$ python -q
>>> import numpy as np
>>> import numpy.linalg as la
>>> np.set_printoptions(suppress=True, linewidth=120)
>>> rnd = lambda a: np.round(a, 3) + 0
>>> arr = np.tanh(np.array([[-1.2],
...     [0.0],
...     [-0.6],
...     [1.4],
...     [0.9],
...     [0.2],
...     [0.9],
...     [-0.5],
...     [0.0],
...     [0.1],
...     [-1.9],
...     [0.1],
...     [-0.3],
...     [-1.1],
...     [-1.2],
...     [0.1],
...     [1.0],
...     [0.4],
...     [0.2],
...     [1.1],
...     [-0.7]]) @ np.array([[0.1, -0.9, 0.3]]))
>>> rnd(arr)
array([[-0.119,  0.793, -0.345],
       [ 0.   ,  0.   ,  0.   ],
       [-0.06 ,  0.493, -0.178],
       [ 0.139, -0.851,  0.397],
       [ 0.09 , -0.67 ,  0.264],
       [ 0.02 , -0.178,  0.06 ],
       [ 0.09 , -0.67 ,  0.264],
       [-0.05 ,  0.422, -0.149],
       [ 0.   ,  0.   ,  0.   ],
       [ 0.01 , -0.09 ,  0.03 ],
       [-0.188,  0.937, -0.515],
       [ 0.01 , -0.09 ,  0.03 ],
       [-0.03 ,  0.264, -0.09 ],
       [-0.11 ,  0.757, -0.319],
       [-0.119,  0.793, -0.345],
       [ 0.01 , -0.09 ,  0.03 ],
       [ 0.1  , -0.716,  0.291],
       [ 0.04 , -0.345,  0.119],
       [ 0.02 , -0.178,  0.06 ],
       [ 0.11 , -0.757,  0.319],
       [-0.07 ,  0.558, -0.207]])
>>> Xs = arr - arr.mean(axis=0)
>>> U, sig, Vt = la.svd(Xs, full_matrices=False)
>>> (np.sign(U[:, 0]) == np.sign(U[0, 0])).astype(int)
array([1, 0, 1, 0, 0, 0, 0, 1, 0, 0, 1, 0, 1, 1, 1, 0, 0, 0, 0, 0, 1])
>>> rnd(sig ** 2 / (sig ** 2).sum())
array([0.998, 0.002, 0.   ])
>>> la.matrix_rank(Xs)
np.int64(3)
>>> C2 = np.cov(arr, rowvar=False)
>>> rnd(np.polyfit(arr[:, 0], arr[:, 2], 1))
array([2.87 , 0.001])
>>> np.argwhere(np.triu(np.abs(np.corrcoef(arr.T)) > 0.8, 1))
array([[0, 1],
       [0, 2],
       [1, 2]])
>>> rnd(np.median(arr, axis=0))
array([ 0.01, -0.09,  0.03])
>>> np.argsort(-arr.std(axis=0).round(6), kind="stable")
array([1, 2, 0])
>>> other = np.array([[1, 3, 3], [2, 2, 1], [0, 1, 1]])
>>> np.vstack([arr, other.T]).shape
(24, 3)
>>> Xs = arr - arr.mean(axis=0)
>>> V = la.svd(Xs)[2][:2]
>>> other = Xs - Xs @ V.T @ V
>>> rnd(np.diag(V.T @ V))
array([0.149, 0.999, 0.852])
>>> other = np.array([[2], [-1], [-2]])
>>> basis = np.array([[3, -2, 3]])
>>> rng = np.random.default_rng(22)
>>> J = other @ basis + 0.1 * rng.normal(size=(3, 3))
>>> rnd(J)
array([[ 5.86 , -4.12 ,  5.87 ],
       [-3.062,  2.145, -3.16 ],
       [-5.906,  4.126, -6.036]])
>>> rnd(la.det(2 * J)), rnd(la.det(J))
(np.float64(-0.066), np.float64(-0.008))
>>> rnd(np.einsum("ij,ji->", J, J))
np.float64(5.198)
>>> rnd(la.eigvals(J).sum().real)
np.float64(1.969)
>>> rnd(la.det(J[::-1]))
np.float64(0.008)
>>> rnd(np.kron(np.eye(2, dtype=int), J))
array([[ 5.86 , -4.12 ,  5.87 ,  0.   ,  0.   ,  0.   ],
       [-3.062,  2.145, -3.16 ,  0.   ,  0.   ,  0.   ],
       [-5.906,  4.126, -6.036,  0.   ,  0.   ,  0.   ],
       [ 0.   ,  0.   ,  0.   ,  5.86 , -4.12 ,  5.87 ],
       [ 0.   ,  0.   ,  0.   , -3.062,  2.145, -3.16 ],
       [ 0.   ,  0.   ,  0.   , -5.906,  4.126, -6.036]])
>>> rnd(la.eigvals(J))
array([ 2.26 , -0.302,  0.012])
>>> labels = rng.permutation(3)
>>> labels
array([2, 1, 0])
>>> other = J[labels][:, labels]
>>> rnd(other)
array([[-6.036,  4.126, -5.906],
       [-3.16 ,  2.145, -3.062],
       [ 5.87 , -4.12 ,  5.86 ]])
>>> np.allclose(other, J)
False
>>> rnd(np.sort(np.abs(la.eigvals(other))))
array([0.012, 0.302, 2.26 ])
>>> other = np.array([[-1], [0], [2]])
>>> basis = np.array([[-3, -3, 1, -3]])
>>> M = other @ basis
>>> M
array([[ 3,  3, -1,  3],
       [ 0,  0,  0,  0],
       [-6, -6,  2, -6]])
>>> rk = la.matrix_rank(M)
>>> rk
np.int64(1)
>>> N = la.svd(M)[2][rk:].T
>>> rnd(N @ N.T)
array([[ 0.679, -0.321,  0.107, -0.321],
       [-0.321,  0.679,  0.107, -0.321],
       [ 0.107,  0.107,  0.964,  0.107],
       [-0.321, -0.321,  0.107,  0.679]])
>>> np.allclose(M @ N, 0)
True
>>> W1 = np.array([[0, -2, 1, -2, 3],
...     [-2, 0, -2, -1, 2],
...     [-3, 0, -2, 0, 1],
...     [-1, -1, -3, 2, -1]])
>>> c = np.array([-4, -6, -8, 4, 7])
>>> act = np.maximum(M @ W1 + c, 0)
>>> (act > 0).astype(int)
array([[0, 0, 0, 1, 1],
       [0, 0, 0, 1, 1],
       [1, 1, 1, 1, 0]])
>>> rnd((act > 0).mean(axis=0))
array([0.333, 0.333, 0.333, 1.   , 0.667])
>>> la.matrix_rank(act)
np.int64(3)
>>> basis = np.array([[-3, -1], [-1, 3], [-2, 0], [-1, 2], [1, -2]])
>>> W1 @ basis
array([[  5, -16],
       [ 13,  -4],
       [ 14,   1],
       [  7,   4]])
>>> act @ basis
array([[ 17, -34],
       [  3,  -6],
       [-70,  48]])
>>> (act @ basis).round(6).argmax(axis=1)
array([0, 0, 1])
